% ipython --no-banner

In [1]: import numpy as np

In [2]: from numpy import linalg as LA

In [3]: np.set_printoptions(precision=3, suppress=True, linewidth=200)

In [4]: rnd = lambda a: np.round(a, 3) + 0

In [5]: m1 = np.loadtxt("data.csv", delimiter=",")

In [6]: m1
Out[6]: 
array([[ 0.,  0.,  0.,  0.],
       [ 0., -3.,  0.,  0.],
       [ 0.,  0.,  0.,  0.],
       [ 0.,  0.,  0.,  2.]])

In [7]: # splits into 4 blocks

In [8]: rnd(LA.svd(m1, compute_uv=False))
Out[8]: array([3., 2., 0., 0.])

In [9]: rnd(LA.det(2 * m1)), rnd(LA.det(m1))
Out[9]: (np.float64(0.0), np.float64(0.0))

In [10]: rnd(LA.eigvals(m1))
Out[10]: array([ 0., -3.,  0.,  2.])

In [11]: rnd(LA.eigvals(m1).sum().real)
Out[11]: np.float64(-1.0)

In [12]: np.einsum("ii->", m1)
Out[12]: np.float64(-1.0)

In [13]: rnd(LA.det(m1.T))
Out[13]: np.float64(0.0)

In [14]: Uu, s, Vh = LA.svd(m1)

In [15]: vecs = Vh[:(s > 1e-8).sum()]

In [16]: rng = np.random.default_rng(110)

In [17]: vec = m1[1] + 5 * m1[3] + rng.integers(2) * np.eye(4)[2]

In [18]: vec
Out[18]: array([ 0., -3.,  1., 10.])

In [19]: rnd(LA.norm(vec - vecs.T @ vecs @ vec))
Out[19]: np.float64(1.0)

In [20]: np.allclose(vecs.T @ vecs @ vec, vec)
Out[20]: False

In [21]: np.diag(vecs.T @ vecs)
Out[21]: array([0., 1., 0., 1.])

In [22]: vecs.T @ vecs
Out[22]: 
array([[0., 0., 0., 0.],
       [0., 1., 0., 0.],
       [0., 0., 0., 0.],
       [0., 0., 0., 1.]])

In [23]: rnd(LA.eigvalsh(m1).min())
Out[23]: np.float64(-3.0)

In [24]: np.all(LA.eigvalsh(m1) > 0)
Out[24]: np.False_

In [25]: np.allclose(m1[:-1].T @ LA.lstsq(m1[:-1].T, m1[-1])[0], m1[-1])
Out[25]: False

In [26]: LA.lstsq(m1[:-1].T, m1[-1])[2]
Out[26]: np.int32(1)

In [27]: np.unique(m1.round(6), axis=0).shape
Out[27]: (3, 4)

In [28]: M2 = np.array([[1.6], [-0.8]])

In [29]: Z = np.array([[1.1, 1.8, 0.9]])

In [30]: W0 = M2 @ Z

In [31]: rnd(W0)
Out[31]: 
array([[ 1.76,  2.88,  1.44],
       [-0.88, -1.44, -0.72]])

In [32]: # rows and columns are dependent

In [33]: def softmax(z):
    ...:     e = np.exp(z - z.max(axis=-1, keepdims=True))
    ...:     return e / e.sum(axis=-1, keepdims=True)
    ...: 

In [34]: rnd(softmax(10 * W0[1]))
Out[34]: array([0.168, 0.001, 0.832])

In [35]: softmax(W0).sum(axis=1)
Out[35]: array([1., 1.])

In [36]: rnd(softmax(W0[1]))
Out[36]: array([0.364, 0.208, 0.428])

In [37]: att = W0 @ W0.T / np.sqrt(3)

In [38]: rnd(softmax(att + np.triu(np.full(att.shape, -np.inf), 1)))
Out[38]: 
array([[1.   , 0.   ],
       [0.003, 0.997]])

In [39]: rnd(softmax(att)[1] @ W0)
Out[39]: array([-0.872, -1.427, -0.714])

In [40]: softmax(att).round(6).argmax(axis=1)
Out[40]: array([0, 1])

In [41]: Uu, s, Vh = LA.svd(W0)

In [42]: vecs = Vh[:(s > 1e-8).sum()]

In [43]: vec = W0[1] + -3 * W0[0] + rng.integers(2) * np.eye(3)[1]

In [44]: rnd(vec)
Out[44]: array([-6.16, -9.08, -5.04])

In [45]: rnd(np.diag(vecs.T @ vecs))
Out[45]: array([0.23 , 0.616, 0.154])

In [46]: rnd(LA.norm(vec - vecs.T @ vecs @ vec))
Out[46]: np.float64(0.62)

In [47]: rnd(vecs.T @ vecs)
Out[47]: 
array([[0.23 , 0.376, 0.188],
       [0.376, 0.616, 0.308],
       [0.188, 0.308, 0.154]])

In [48]: LA.matrix_rank(np.vstack([W0, vec]))
Out[48]: np.int64(2)

In [49]: Uu, s, Vh = LA.svd(W0)

In [50]: rnd(s)
Out[50]: array([4.103, 0.   ])

In [51]: np.argmax(s[:-1] / (s[1:] + 1e-6)) + 1
Out[51]: np.int64(1)

In [52]: M2 = Uu[:, :1] @ np.diag(s[:1]) @ Vh[:1]

In [53]: LA.matrix_rank(W0, rtol=0.05)
Out[53]: np.int64(1)

In [54]: rnd(LA.norm(W0 - M2) / LA.norm(W0))
Out[54]: np.float64(0.0)

In [55]: rnd(LA.norm(W0 - M2, 2)), rnd(s[1])
Out[55]: (np.float64(0.0), np.float64(0.0))

In [56]: rnd(M2)
Out[56]: 
array([[ 1.76,  2.88,  1.44],
       [-0.88, -1.44, -0.72]])

In [57]: rnd(np.abs(W0 - M2).max())
Out[57]: np.float64(0.0)

In [58]: arr = np.load("run9.npy")

In [59]: arr
Out[59]: 
array([[-1.,  1.,  0.,  0.,  0.],
       [ 0., -1.,  1.,  0.,  0.],
       [ 0.,  0., -1.,  1.,  0.],
       [ 0.,  0.,  0., -1.,  1.],
       [ 0.,  0.,  0.,  0., -1.]])

In [60]: # triangular, det is the product of the diagonal

In [61]: z = rng.permutation(5)

In [62]: z
Out[62]: array([0, 3, 4, 2, 1])

In [63]: M2 = arr[z][:, z]

In [64]: np.diag(M2)
Out[64]: array([-1., -1., -1., -1., -1.])

In [65]: np.allclose(M2, arr)
Out[65]: False

In [66]: rnd(np.sort(np.abs(LA.eigvals(M2))))
Out[66]: array([1., 1., 1., 1., 1.])

In [67]: vec = np.array([0, 1, 1, -1, -3])

In [68]: target = arr @ vec

In [69]: beta, lr = np.zeros(5), 1 / LA.norm(arr, 2) ** 2

In [70]: for i in range(10):
    ...:     beta -= lr * arr.T @ (arr @ beta - target)
    ...:     if i % 2 == 0: print(i, round(LA.norm(arr @ beta - target), 3))
    ...: 
0 2.348
2 0.986
4 0.558
6 0.357
8 0.236

In [71]: rnd(LA.cond(arr))
Out[71]: np.float64(6.742)

In [72]: rnd(beta)
Out[72]: array([-0.203,  0.886,  1.01 , -0.908, -2.916])

In [73]: P = np.triu(np.array([[0, -3, 2, -2, 2],
    ...:     [0, 0, -1, 3, -3],
    ...:     [-1, 3, -3, 2, -3],
    ...:     [-2, 0, 2, -1, -3],
    ...:     [-1, 1, 2, 0, -2]]), 1) + np.eye(5)

In [74]: M2 = P @ arr @ LA.inv(P)

In [75]: P @ arr - arr @ P
Out[75]: 
array([[ 0.,  0., -2., -1.,  1.],
       [ 0.,  0.,  0., -3.,  6.],
       [ 0.,  0.,  0.,  0.,  5.],
       [ 0.,  0.,  0.,  0.,  0.],
       [ 0.,  0.,  0.,  0.,  0.]])

In [76]: np.poly(M2)
Out[76]: array([ 1.,  5., 10., 10.,  5.,  1.])

In [77]: rnd(LA.det(M2))
Out[77]: np.float64(-1.0)

In [78]: LA.matrix_rank(M2)
Out[78]: np.int64(5)

In [79]: M2 = LA.inv(arr)

In [80]: rnd(LA.cond(arr))
Out[80]: np.float64(6.742)

In [81]: rnd(LA.det(arr) * LA.det(M2))
Out[81]: np.float64(1.0)

In [82]: E = np.abs(np.array([[5, 2, -5, 1], [1, 2, 0, 1], [1, -3, 3, 0], [4, 2, 3, 5]])) + np.eye(4)

In [83]: E = E / E.sum(axis=1, keepdims=True)

In [84]: rnd(E)
Out[84]: 
array([[0.429, 0.143, 0.357, 0.071],
       [0.2  , 0.6  , 0.   , 0.2  ],
       [0.125, 0.375, 0.5  , 0.   ],
       [0.267, 0.133, 0.2  , 0.4  ]])

In [85]: # rows sum to 1

In [86]: P = np.triu(np.array([[-3, 2, -2, 1], [0, -2, 3, -3], [3, -1, 3, -2], [-1, 0, -3, 2]]), 1) + np.eye(4)

In [87]: M2 = P @ E @ LA.inv(P)

In [88]: LA.matrix_rank(M2)
Out[88]: np.int64(4)

In [89]: rnd(np.poly(M2))
Out[89]: array([ 1.   , -1.929,  1.264, -0.374,  0.039])

In [90]: rnd(LA.det(M2))
Out[90]: np.float64(0.039)
